$ ipython --no-banner

In [1]: import numpy as np

In [2]: from numpy import linalg as LA

In [3]: np.set_printoptions(precision=2, suppress=True, linewidth=120)

In [4]: W0 = np.loadtxt("run7.csv", delimiter=",")

In [5]: W0
Out[5]: 
array([[ 0., -3.,  0., -3.,  0., -3.],
       [ 1.,  1.,  1.,  1.,  1.,  1.],
       [ 1.,  2.,  1.,  2.,  1.,  2.],
       [ 0., -3.,  0., -3.,  0., -3.],
       [ 1.,  1.,  1.,  1.,  1.,  1.],
       [ 1.,  2.,  1.,  2.,  1.,  2.]])

In [6]: r = LA.matrix_rank(W0)

In [7]: r
Out[7]: np.int64(2)

In [8]: ns = LA.svd(W0)[2][r:].T

In [9]: [int(LA.matrix_rank(W0[:i])) for i in range(1, len(W0) + 1)]
Out[9]: [1, 2, 2, 2, 2, 2]

In [10]: LA.matrix_rank(W0.T @ W0), LA.matrix_rank(W0 @ W0.T)
Out[10]: (np.int64(2), np.int64(2))

In [11]: np.round(W0 @ ns, 2) + 0
Out[11]: 
array([[0., 0., 0., 0.],
       [0., 0., 0., 0.],
       [0., 0., 0., 0.],
       [0., 0., 0., 0.],
       [0., 0., 0., 0.],
       [0., 0., 0., 0.]])

In [12]: [int(LA.matrix_rank(np.delete(W0, i, axis=0))) for i in range(6)]
Out[12]: [2, 2, 2, 2, 2, 2]

In [13]: np.allclose(W0 @ ns, 0)
Out[13]: True

In [14]: [int(LA.matrix_rank(W0[:, :j + 1])) for j in range(6)]
Out[14]: [1, 2, 2, 2, 2, 2]

In [15]: ns.shape
Out[15]: (6, 4)

In [16]: np.round(ns @ ns.T, 2) + 0
Out[16]: 
array([[ 0.67,  0.  , -0.33,  0.  , -0.33,  0.  ],
       [ 0.  ,  0.67,  0.  , -0.33,  0.  , -0.33],
       [-0.33,  0.  ,  0.67,  0.  , -0.33,  0.  ],
       [ 0.  , -0.33,  0.  ,  0.67,  0.  , -0.33],
       [-0.33,  0.  , -0.33,  0.  ,  0.67,  0.  ],
       [ 0.  , -0.33,  0.  , -0.33,  0.  ,  0.67]])

In [17]: m1 = np.load("w.npy")

In [18]: m1
Out[18]: 
array([[ 1, -1, -3, -2, -3, -1,  0,  2, -2,  1,  0],
       [ 0,  1, -1, -3, -2, -3, -1,  0,  2, -2,  1],
       [ 1,  0,  1, -1, -3, -2, -3, -1,  0,  2, -2],
       [-2,  1,  0,  1, -1, -3, -2, -3, -1,  0,  2],
       [ 2, -2,  1,  0,  1, -1, -3, -2, -3, -1,  0],
       [ 0,  2, -2,  1,  0,  1, -1, -3, -2, -3, -1],
       [-1,  0,  2, -2,  1,  0,  1, -1, -3, -2, -3],
       [-3, -1,  0,  2, -2,  1,  0,  1, -1, -3, -2],
       [-2, -3, -1,  0,  2, -2,  1,  0,  1, -1, -3],
       [-3, -2, -3, -1,  0,  2, -2,  1,  0,  1, -1],
       [-1, -3, -2, -3, -1,  0,  2, -2,  1,  0,  1]])

In [19]: (m1 @ m1)[0]
Out[19]: array([-9,  2, -7,  4, -1, 24, 20, 23,  5,  0,  3])

In [20]: np.allclose(m1 @ m1.T, m1.T @ m1)
Out[20]: True

In [21]: np.fft.fft(m1[0])
Out[21]: 
array([-8.  +0.j  ,  1.51+8.24j,  5.03-1.56j,  1.21+3.32j, -0.88-2.7j ,  2.62-5.44j,  2.62+5.44j, -0.88+2.7j ,
        1.21-3.32j,  5.03+1.56j,  1.51-8.24j])

In [22]: f, v = m1[9], m1[10]

In [23]: f @ f
Out[23]: np.int64(34)

In [24]: f @ v
Out[24]: np.int64(11)

In [25]: pr = (f @ v) / (f @ f) * f

In [26]: round(float(LA.norm(f + v) ** 2 + LA.norm(f - v) ** 2), 2)
Out[26]: 136.0

In [27]: v - pr
Out[27]: array([-0.03, -2.35, -1.03, -2.68, -1.  , -0.65,  2.65, -2.32,  1.  , -0.32,  1.32])

In [28]: t3 = np.stack([W0, -2 * W0, W0[::-1]])

In [29]: (t3 @ W0.T).shape
Out[29]: (3, 6, 6)

In [30]: LA.matrix_rank(t3)
Out[30]: array([2, 2, 2])

In [31]: t3.sum(axis=0)
Out[31]: 
array([[ 1.,  5.,  1.,  5.,  1.,  5.],
       [ 0.,  0.,  0.,  0.,  0.,  0.],
       [-1., -5., -1., -5., -1., -5.],
       [ 1.,  5.,  1.,  5.,  1.,  5.],
       [ 0.,  0.,  0.,  0.,  0.,  0.],
       [-1., -5., -1., -5., -1., -5.]])

In [32]: U, s, Vt = LA.svd(W0)

In [33]: V = Vt[:(s > 1e-8).sum()]

In [34]: rng = np.random.default_rng(1087)

In [35]: vec = W0[4] + 5 * W0[2] + rng.integers(2) * np.eye(6)[1]

In [36]: vec
Out[36]: array([ 6., 11.,  6., 11.,  6., 11.])

In [37]: np.round(V.T @ V, 2) + 0
Out[37]: 
array([[0.33, 0.  , 0.33, 0.  , 0.33, 0.  ],
       [0.  , 0.33, 0.  , 0.33, 0.  , 0.33],
       [0.33, 0.  , 0.33, 0.  , 0.33, 0.  ],
       [0.  , 0.33, 0.  , 0.33, 0.  , 0.33],
       [0.33, 0.  , 0.33, 0.  , 0.33, 0.  ],
       [0.  , 0.33, 0.  , 0.33, 0.  , 0.33]])

In [38]: data = np.loadtxt("case13.csv", delimiter=",")

In [39]: data
Out[39]: 
array([[5., 0., 0., 0., 0., 0., 0., 0., 0.],
       [0., 4., 0., 0., 0., 0., 0., 0., 0.],
       [0., 0., 4., 0., 0., 0., 0., 0., 0.],
       [0., 0., 0., 9., 0., 0., 0., 0., 0.],
       [0., 0., 0., 0., 1., 0., 0., 0., 0.],
       [0., 0., 0., 0., 0., 9., 0., 0., 0.],
       [0., 0., 0., 0., 0., 0., 0., 0., 0.],
       [0., 0., 0., 0., 0., 0., 0., 5., 0.],
       [0., 0., 0., 0., 0., 0., 0., 0., 5.]])

In [40]: (data != 0).astype(int)
Out[40]: 
array([[1, 0, 0, 0, 0, 0, 0, 0, 0],
       [0, 1, 0, 0, 0, 0, 0, 0, 0],
       [0, 0, 1, 0, 0, 0, 0, 0, 0],
       [0, 0, 0, 1, 0, 0, 0, 0, 0],
       [0, 0, 0, 0, 1, 0, 0, 0, 0],
       [0, 0, 0, 0, 0, 1, 0, 0, 0],
       [0, 0, 0, 0, 0, 0, 0, 0, 0],
       [0, 0, 0, 0, 0, 0, 0, 1, 0],
       [0, 0, 0, 0, 0, 0, 0, 0, 1]])

In [41]: data @ data
Out[41]: 
array([[25.,  0.,  0.,  0.,  0.,  0.,  0.,  0.,  0.],
       [ 0., 16.,  0.,  0.,  0.,  0.,  0.,  0.,  0.],
       [ 0.,  0., 16.,  0.,  0.,  0.,  0.,  0.,  0.],
       [ 0.,  0.,  0., 81.,  0.,  0.,  0.,  0.,  0.],
       [ 0.,  0.,  0.,  0.,  1.,  0.,  0.,  0.,  0.],
       [ 0.,  0.,  0.,  0.,  0., 81.,  0.,  0.,  0.],
       [ 0.,  0.,  0.,  0.,  0.,  0.,  0.,  0.,  0.],
       [ 0.,  0.,  0.,  0.,  0.,  0.,  0., 25.,  0.],
       [ 0.,  0.,  0.,  0.,  0.,  0.,  0.,  0., 25.]])

In [42]: r = LA.matrix_rank(data)

In [43]: r
Out[43]: np.int64(8)

In [44]: ns = LA.svd(data)[2][r:].T

In [45]: data @ ns
Out[45]: 
array([[0.],
       [0.],
       [0.],
       [0.],
       [0.],
       [0.],
       [0.],
       [0.],
       [0.]])

In [46]: ns[:, 0] / ns[np.abs(ns[:, 0]).round(6).argmax(), 0]
Out[46]: array([0., 0., 0., 0., 0., 0., 1., 0., 0.])

In [47]: LA.matrix_rank(data.T @ data), LA.matrix_rank(data @ data.T)
Out[47]: (np.int64(8), np.int64(8))

In [48]: G = data.T @ data

In [49]: np.trace(G), (data ** 2).sum()
Out[49]: (np.float64(270.0), np.float64(270.0))

In [50]: LA.matrix_rank(G)
Out[50]: np.int64(8)

In [51]: G
Out[51]: 
array([[25.,  0.,  0.,  0.,  0.,  0.,  0.,  0.,  0.],
       [ 0., 16.,  0.,  0.,  0.,  0.,  0.,  0.,  0.],
       [ 0.,  0., 16.,  0.,  0.,  0.,  0.,  0.,  0.],
       [ 0.,  0.,  0., 81.,  0.,  0.,  0.,  0.,  0.],
       [ 0.,  0.,  0.,  0.,  1.,  0.,  0.,  0.,  0.],
       [ 0.,  0.,  0.,  0.,  0., 81.,  0.,  0.,  0.],
       [ 0.,  0.,  0.,  0.,  0.,  0.,  0.,  0.,  0.],
       [ 0.,  0.,  0.,  0.,  0.,  0.,  0., 25.,  0.],
       [ 0.,  0.,  0.,  0.,  0.,  0.,  0.,  0., 25.]])

In [52]: U, s, Vt = LA.svd(data)

In [53]: V = Vt[:(s > 1e-8).sum()]

In [54]: vec = data[1] + 5 * data[2] + rng.integers(2) * np.eye(9)[7]

In [55]: vec
Out[55]: array([ 0.,  4., 20.,  0.,  0.,  0.,  0.,  0.,  0.])

In [56]: np.diag(V.T @ V)
Out[56]: array([1., 1., 1., 1., 1., 1., 0., 1., 1.])

In [57]: V.T @ V
Out[57]: 
array([[1., 0., 0., 0., 0., 0., 0., 0., 0.],
       [0., 1., 0., 0., 0., 0., 0., 0., 0.],
       [0., 0., 1., 0., 0., 0., 0., 0., 0.],
       [0., 0., 0., 1., 0., 0., 0., 0., 0.],
       [0., 0., 0., 0., 1., 0., 0., 0., 0.],
       [0., 0., 0., 0., 0., 1., 0., 0., 0.],
       [0., 0., 0., 0., 0., 0., 0., 0., 0.],
       [0., 0., 0., 0., 0., 0., 0., 1., 0.],
       [0., 0., 0., 0., 0., 0., 0., 0., 1.]])

In [58]: LA.matrix_rank(np.vstack([data, vec]))
Out[58]: np.int64(8)

In [59]: np.allclose(V.T @ V @ vec, vec)
Out[59]: True

In [60]: evals, V = LA.eigh(data)

In [61]: (evals > 1e-8).sum(), (evals < -1e-8).sum()
Out[61]: (np.int64(8), np.int64(0))

In [62]: np.unique(evals.round(6) + 0, return_counts=True)[1]
Out[62]: array([1, 1, 2, 3, 2])

In [63]: V @ np.diag(evals) @ V.T
Out[63]: 
array([[5., 0., 0., 0., 0., 0., 0., 0., 0.],
       [0., 4., 0., 0., 0., 0., 0., 0., 0.],
       [0., 0., 4., 0., 0., 0., 0., 0., 0.],
       [0., 0., 0., 9., 0., 0., 0., 0., 0.],
       [0., 0., 0., 0., 1., 0., 0., 0., 0.],
       [0., 0., 0., 0., 0., 9., 0., 0., 0.],
       [0., 0., 0., 0., 0., 0., 0., 0., 0.],
       [0., 0., 0., 0., 0., 0., 0., 5., 0.],
       [0., 0., 0., 0., 0., 0., 0., 0., 5.]])

In [64]: evals.sum(), np.trace(data)
Out[64]: (np.float64(42.0), np.float64(42.0))

In [65]: evals
Out[65]: array([0., 1., 4., 4., 5., 5., 5., 9., 9.])

In [66]: F = np.load("mat.npy")

In [67]: F
Out[67]: 
array([[ 0.29, -2.12,  1.64,  4.87],
       [ 0.6 , -3.09,  3.38,  3.08],
       [ 0.65, -2.74,  3.94,  1.82],
       [-0.05, -3.49,  2.5 ,  2.38],
       [ 0.22, -3.29,  5.27,  2.81],
       [ 0.53, -4.28,  3.72,  2.1 ],
       [ 0.19, -2.32,  3.41,  2.79],
       [-0.7 , -4.51,  5.41,  1.54],
       [-1.69, -3.92,  3.32,  3.46],
       [ 1.07, -1.54,  3.23,  2.27],
       [ 0.72, -0.08,  1.19,  3.8 ],
       [-1.  , -4.3 ,  3.57,  3.65],
       [-0.15, -2.47,  3.6 ,  4.12],
       [-1.02, -2.88,  1.69,  3.24],
       [ 0.05, -2.22,  3.3 ,  2.78],
       [ 0.76, -3.83,  2.18,  3.26],
       [-1.04, -3.21,  3.48,  2.62],
       [ 0.91, -3.36,  1.66,  2.91],
       [-0.63, -4.42,  3.74,  2.15],
       [ 0.59, -3.05,  3.61,  3.42],
       [ 0.98, -2.73,  3.54,  2.43],
       [ 0.85, -3.43,  2.27,  3.73],
       [ 0.68, -2.41,  2.34,  2.91],
       [-0.81, -4.11,  2.48,  0.91],
       [-0.45, -2.7 ,  3.77,  0.93],
       [-1.03, -4.71,  1.  ,  3.28],
       [-0.39, -5.98,  3.59,  4.41],
       [ 0.33, -2.4 ,  2.7 ,  3.88],
       [ 1.27, -3.18,  3.21,  4.83],
       [-0.11, -3.85,  3.61,  4.08],
       [ 1.13, -3.3 ,  1.68,  3.82],
       [-0.4 , -2.92,  3.25,  3.3 ]])

In [68]: A2 = np.c_[F[:, :1] @ np.array([[6]]), np.array([1, 2, 3, 1, 1, 3, 2, 0, 1, 0, 0, 3, 1, 1, 0, 2, 2, 0, 1, 3, 2, 0, 2, 2, 0, 1, 3, 2, 1, 3, 0, 0])]

In [69]: A2
Out[69]: 
array([[  1.74,   1.  ],
       [  3.6 ,   2.  ],
       [  3.9 ,   3.  ],
       [ -0.3 ,   1.  ],
       [  1.32,   1.  ],
       [  3.18,   3.  ],
       [  1.14,   2.  ],
       [ -4.2 ,   0.  ],
       [-10.14,   1.  ],
       [  6.42,   0.  ],
       [  4.32,   0.  ],
       [ -6.  ,   3.  ],
       [ -0.9 ,   1.  ],
       [ -6.12,   1.  ],
       [  0.3 ,   0.  ],
       [  4.56,   2.  ],
       [ -6.24,   2.  ],
       [  5.46,   0.  ],
       [ -3.78,   1.  ],
       [  3.54,   3.  ],
       [  5.88,   2.  ],
       [  5.1 ,   0.  ],
       [  4.08,   2.  ],
       [ -4.86,   2.  ],
       [ -2.7 ,   0.  ],
       [ -6.18,   1.  ],
       [ -2.34,   3.  ],
       [  1.98,   2.  ],
       [  7.62,   1.  ],
       [ -0.66,   3.  ],
       [  6.78,   0.  ],
       [ -2.4 ,   0.  ]])

In [70]: LA.matrix_rank(np.c_[F, A2])
Out[70]: np.int64(5)

In [71]: LA.norm(LA.qr(F)[0].T @ A2, axis=0) ** 2 / ((A2 ** 2).sum(axis=0) + 1e-12)
Out[71]: array([1.  , 0.67])

In [72]: np.round(LA.lstsq(F, A2[:, 0])[0], 2) + 0
Out[72]: array([6., 0., 0., 0.])

In [73]: LA.matrix_rank(A2)
Out[73]: np.int64(2)

In [74]: np.round(LA.norm(A2 - F @ LA.lstsq(F, A2)[0], axis=0), 2) + 0
Out[74]: array([0. , 5.6])

In [75]: round(float(LA.norm(A2)), 2)
Out[75]: 27.86

In [76]: A2.shape
Out[76]: (32, 2)

In [77]: np.count_nonzero(A2)
Out[77]: np.int64(55)

In [78]: A2.sum(axis=0)
Out[78]: array([14.1, 43. ])

In [79]: np.unravel_index(np.abs(A2).argmax(), A2.shape)
Out[79]: (np.int64(8), np.int64(0))

In [80]: A2 = np.array([[1], [0], [3], [3], [1], [2]])

In [81]: cent = np.array([[5, 1, 1, -1, -5, -7, -9]])

In [82]: J = A2 @ cent

In [83]: J
Out[83]: 
array([[  5,   1,   1,  -1,  -5,  -7,  -9],
       [  0,   0,   0,   0,   0,   0,   0],
       [ 15,   3,   3,  -3, -15, -21, -27],
       [ 15,   3,   3,  -3, -15, -21, -27],
       [  5,   1,   1,  -1,  -5,  -7,  -9],
       [ 10,   2,   2,  -2, -10, -14, -18]])

In [84]: U, s, Vt = LA.svd(J)

In [85]: s.round(2) + 0
Out[85]: array([66.27,  0.  ,  0.  ,  0.  ,  0.  ,  0.  ])

In [86]: A2 = U[:, :1] @ np.diag(s[:1]) @ Vt[:1]

In [87]: round(LA.norm(J - A2) / LA.norm(J), 2)
Out[87]: np.float64(0.0)

In [88]: round(np.abs(J - A2).max(), 2)
Out[88]: np.float64(0.0)

In [89]: LA.matrix_rank(J, rtol=0.05)
Out[89]: np.int64(1)

In [90]: U, s, Vt = LA.svd(J)

In [91]: V = Vt[:(s > 1e-8).sum()]

In [92]: vec = J[2] + 3 * J[3] + rng.integers(2) * np.eye(7)[6]

In [93]: vec
Out[93]: array([  60.,   12.,   12.,  -12.,  -60.,  -84., -108.])

In [94]: LA.matrix_rank(np.vstack([J, vec]))
Out[94]: np.int64(1)

In [95]: np.diag(V.T @ V)
Out[95]: array([0.14, 0.01, 0.01, 0.01, 0.14, 0.27, 0.44])

In [96]: V.T @ V
Out[96]: 
array([[ 0.14,  0.03,  0.03, -0.03, -0.14, -0.19, -0.25],
       [ 0.03,  0.01,  0.01, -0.01, -0.03, -0.04, -0.05],
       [ 0.03,  0.01,  0.01, -0.01, -0.03, -0.04, -0.05],
       [-0.03, -0.01, -0.01,  0.01,  0.03,  0.04,  0.05],
       [-0.14, -0.03, -0.03,  0.03,  0.14,  0.19,  0.25],
       [-0.19, -0.04, -0.04,  0.04,  0.19,  0.27,  0.34],
       [-0.25, -0.05, -0.05,  0.05,  0.25,  0.34,  0.44]])

In [97]: A2 = np.array([[-2, -2, -2],
    ...:     [0, 1, 0],
    ...:     [-1, -1, 2],
    ...:     [0, 2, -1],
    ...:     [0, 2, 1],
    ...:     [-1, 0, 0],
    ...:     [1, 2, 0]])

In [98]: np.einsum("ij->j", J)
Out[98]: array([ 50,  10,  10, -10, -50, -70, -90])

In [99]: np.vstack([J, A2.T]).shape
Out[99]: (9, 7)

In [100]: A2.T @ J.T
Out[100]: 
array([[ -13,    0,  -39,  -39,  -13,  -26],
       [ -40,    0, -120, -120,  -40,  -80],
       [ -12,    0,  -36,  -36,  -12,  -24]])

In [101]: LA.matrix_rank(np.vstack([J, A2.T]))
Out[101]: np.int64(4)

In [102]: np.einsum("ij,ij->i", J, J)
Out[102]: array([ 183,    0, 1647, 1647,  183,  732])

In [103]: LA.matrix_rank(J @ A2)
Out[103]: np.int64(1)
